In [1]: import numpy as np

In [2]: np.set_printoptions(precision=3, suppress=True, linewidth=160, sign=" ")

In [3]: def rnd(a):
   ...:     return np.round(a, 3) + 0
   ...: 

In [4]: out = np.array([[2, 1], [0, 0]])

In [5]: Z = np.array([[4, 2], [2, 2]])

In [6]: W0 = np.block([[out, np.zeros((2, 2))], [np.zeros((2, 2)), Z]])

In [7]: W0
Out[7]: 
array([[ 2.,  1.,  0.,  0.],
       [ 0.,  0.,  0.,  0.],
       [ 0.,  0.,  4.,  2.],
       [ 0.,  0.,  2.,  2.]])

In [8]: rank = np.linalg.matrix_rank(W0)

In [9]: rank
Out[9]: np.int64(3)

In [10]: null = np.linalg.svd(W0)[2][rank:].T

In [11]: W0 @ null
Out[11]: 
array([[ 0.],
       [ 0.],
       [ 0.],
       [ 0.]])

In [12]: null.shape
Out[12]: (4, 1)

In [13]: np.linalg.matrix_rank(W0, rtol=0.1)
Out[13]: np.int64(3)

In [14]: rnd(np.linalg.norm(W0, 2) / np.linalg.norm(W0))
Out[14]: np.float64(0.911)

In [15]: [round(float(x), 3) for x in np.linalg.svd(W0, compute_uv=False)[:3]]
Out[15]: [5.236, 2.236, 0.764]

In [16]: np.allclose(W0[:-1].T @ np.linalg.lstsq(W0[:-1].T, W0[-1])[0], W0[-1])
Out[16]: False

In [17]: np.linalg.inv(W0)
LinAlgError: Singular matrix


In [18]: np.abs(np.diag(np.linalg.qr(W0)[1])) > 1e-9
Out[18]: array([ True, False,  True,  True])

In [19]: left, sigma, VT = np.linalg.svd(W0)

In [20]: V = VT[:(sigma > 1e-8).sum()]

In [21]: rng = np.random.default_rng(8643)

In [22]: vec = W0[2] + -1 * W0[0] + rng.integers(2) * np.eye(4)[1]

In [23]: vec
Out[23]: array([-2., -1.,  4.,  2.])

In [24]: rnd(np.diag(V.T @ V))
Out[24]: array([ 0.8,  0.2,  1. ,  1. ])

In [25]: rnd(V.T @ V)
Out[25]: 
array([[ 0.8,  0.4,  0. ,  0. ],
       [ 0.4,  0.2,  0. ,  0. ],
       [ 0. ,  0. ,  1. ,  0. ],
       [ 0. ,  0. ,  0. ,  1. ]])

In [26]: np.linalg.matrix_rank(np.vstack([W0, vec]))
Out[26]: np.int64(3)

In [27]: np.trace(W0)
Out[27]: np.float64(8.0)

In [28]: np.linalg.determinant(W0)
AttributeError: module 'numpy.linalg' has no attribute 'determinant'


In [29]: np.allclose(W0 @ W0.T, W0.T @ W0)
Out[29]: False

In [30]: rnd(np.linalg.matrix_power(W0, 3))
Out[30]: 
array([[   8.,    4.,    0.,    0.],
       [   0.,    0.,    0.,    0.],
       [   0.,    0.,  104.,   64.],
       [   0.,    0.,   64.,   40.]])

In [31]: (W0 + W0.T) / 2
Out[31]: 
array([[ 2. ,  0.5,  0. ,  0. ],
       [ 0.5,  0. ,  0. ,  0. ],
       [ 0. ,  0. ,  4. ,  2. ],
       [ 0. ,  0. ,  2. ,  2. ]])

In [32]: rnd(np.sort(np.abs(np.linalg.eigvals(W0))))
Out[32]: array([ 0.   ,  0.764,  2.   ,  5.236])

In [33]: J = np.loadtxt("mat.csv", delimiter=",")

In [34]: J
Out[34]: 
array([[ 1.,  0.,  0.],
       [ 0.,  1.,  0.],
       [ 0.,  0.,  1.]])

In [35]: hat = np.triu(np.array([[0, 1, 0, 2], [2, 1, 1, 0], [0, 3, 0, 1], [0, 3, 0, 1]]), 1) + np.eye(4)

In [36]: out = hat @ W0 @ np.linalg.inv(hat)

In [37]: np.linalg.matrix_rank(out)
Out[37]: np.int64(3)

In [38]: rnd(np.linalg.det(out))
Out[38]: np.float64(0.0)

In [39]: np.poly(out)
Out[39]: array([ 1., -8., 16., -8.,  0.])

In [40]: out
Out[40]: 
array([[ 2., -1.,  5., -5.],
       [ 0.,  0.,  4., -2.],
       [ 0.,  0.,  6., -2.],
       [ 0.,  0.,  2.,  0.]])

In [41]: np.trace(out), np.trace(W0)
Out[41]: (np.float64(8.0), np.float64(8.0))

In [42]: np.allclose(out[:-1].T @ np.linalg.lstsq(out[:-1].T, out[-1])[0], out[-1])
Out[42]: True

In [43]: np.linalg.lstsq(out[:-1].T, out[-1])[2]
Out[43]: np.int32(3)

In [44]: out = np.linalg.inv(J)

In [45]: rnd(np.linalg.slogdet(J)[0])
Out[45]: np.float64(1.0)

In [46]: out
Out[46]: 
array([[ 1.,  0.,  0.],
       [ 0.,  1.,  0.],
       [ 0.,  0.,  1.]])

In [47]: rnd(np.linalg.det(J) * out)
Out[47]: 
array([[ 1.,  0.,  0.],
       [ 0.,  1.,  0.],
       [ 0.,  0.,  1.]])

In [48]: rnd(np.linalg.det(J) * np.linalg.det(out))
Out[48]: np.float64(1.0)

In [49]: vec = np.array([-1, 0, 1, -1])

In [50]: h = np.maximum(W0 @ vec, 0)

In [51]: h
Out[51]: array([ 0.,  0.,  2.,  0.])

In [52]: np.maximum(W0 @ vec, 0) - np.maximum(-W0 @ vec, 0)
Out[52]: array([-2.,  0.,  2.,  0.])

In [53]: W0.T @ h
Out[53]: array([ 0.,  0.,  8.,  4.])

In [54]: W0 * (h > 1e-9)[:, None]
Out[54]: 
array([[ 0.,  0.,  0.,  0.],
       [ 0.,  0.,  0.,  0.],
       [ 0.,  0.,  4.,  2.],
       [ 0.,  0.,  0.,  0.]])

In [55]: np.maximum(W0 @ (3 * vec), 0)
Out[55]: array([ 0.,  0.,  6.,  0.])

In [56]: np.allclose(J @ J.T, J.T @ J)
Out[56]: True

In [57]: J @ (-1.0) ** np.arange(3)
Out[57]: array([ 1., -1.,  1.])

In [58]: J @ np.ones(3)
Out[58]: array([ 1.,  1.,  1.])

In [59]: (J @ J)[0]
Out[59]: array([ 1.,  0.,  0.])

In [60]: arr = np.load("run8.npy")

In [61]: arr
Out[61]: 
array([[ 1.  ,  0.9 ,  0.81],
       [ 0.9 ,  1.  ,  0.9 ],
       [ 0.81,  0.9 ,  1.  ]])

In [62]: rnd(np.abs(np.linalg.eigvals(arr)).max())
Out[62]: np.float64(2.741)

In [63]: np.allclose(arr @ arr.T, arr.T @ arr)
Out[63]: True

In [64]: (arr - arr.T) / 2
Out[64]: 
array([[ 0.,  0.,  0.],
       [ 0.,  0.,  0.],
       [ 0.,  0.,  0.]])

In [65]: np.allclose(arr, arr.T)
Out[65]: True

In [66]: rnd(np.linalg.det(arr))
Out[66]: np.float64(0.036)

In [67]: rnd(arr @ arr)
Out[67]: 
array([[ 2.466,  2.529,  2.43 ],
       [ 2.529,  2.62 ,  2.529],
       [ 2.43 ,  2.529,  2.466]])

In [68]: (arr + arr.T) / 2
Out[68]: 
array([[ 1.  ,  0.9 ,  0.81],
       [ 0.9 ,  1.  ,  0.9 ],
       [ 0.81,  0.9 ,  1.  ]])

In [69]: rnd(np.linalg.norm(arr, 2))
Out[69]: np.float64(2.741)

In [70]: rnd(np.linalg.norm(arr, axis=1))
Out[70]: array([ 1.57 ,  1.619,  1.57 ])

In [71]: rnd(np.linalg.norm(arr[0] - arr[1]))
Out[71]: np.float64(0.168)

In [72]: rnd(np.linalg.norm(arr, "nuc"))
Out[72]: np.float64(3.0)

In [73]: rnd(np.linalg.norm(arr, axis=0))
Out[73]: array([ 1.57 ,  1.619,  1.57 ])

In [74]: arr[0] @ arr[1]
Out[74]: np.float64(2.529)

In [75]: np.linalg.norm(arr, axis=1).argmax()
Out[75]: np.int64(1)

In [76]: rnd(np.linalg.norm(arr[0], 1)), rnd(np.linalg.norm(arr[0], np.inf))
Out[76]: (np.float64(2.71), np.float64(1.0))

In [77]: A = np.load("x.npy")

In [78]: A
Out[78]: 
array([[ 1.  ,  0.9 ,  0.81],
       [ 0.9 ,  1.  ,  0.9 ],
       [ 0.81,  0.9 ,  1.  ]])

In [79]: left, sigma, VT = np.linalg.svd(A)

In [80]: rnd(sigma)
Out[80]: array([ 2.741,  0.19 ,  0.069])

In [81]: out = left[:, :1] @ np.diag(sigma[:1]) @ VT[:1]

In [82]: np.linalg.matrix_rank(out)
Out[82]: np.int64(1)

In [83]: rnd(np.linalg.norm(A - out, 2)), rnd(sigma[1])
Out[83]: (np.float64(0.19), np.float64(0.19))

In [84]: rnd(out)
Out[84]: 
array([[ 0.893,  0.923,  0.893],
       [ 0.923,  0.955,  0.923],
       [ 0.893,  0.923,  0.893]])

In [85]: out = A + rng.integers(-2, 3, (3, 1)) @ rng.integers(-2, 3, (1, 3))

In [86]: out
Out[86]: 
array([[ 1.  , -1.1 , -1.19],
       [ 0.9 ,  3.  ,  2.9 ],
       [ 0.81,  1.9 ,  2.  ]])

In [87]: rnd(np.linalg.svd(out - A, compute_uv=False))
Out[87]: array([ 4.243,  0.   ,  0.   ])

In [88]: O = out.astype(float).copy()

In [89]: for j in range(3):
    ...:     O[:, j] -= O[:, :j] @ (O[:, :j].T @ O[:, j])
    ...:     O[:, j] /= np.linalg.norm(O[:, j])
    ...: 

In [90]: rnd(O)
Out[90]: 
array([[ 0.637, -0.757, -0.146],
       [ 0.573,  0.592, -0.567],
       [ 0.516,  0.277,  0.811]])

In [91]: rnd(O.T @ out)
Out[91]: 
array([[ 1.57 ,  1.999,  1.936],
       [ 0.   ,  3.134,  3.171],
       [ 0.   ,  0.   ,  0.151]])
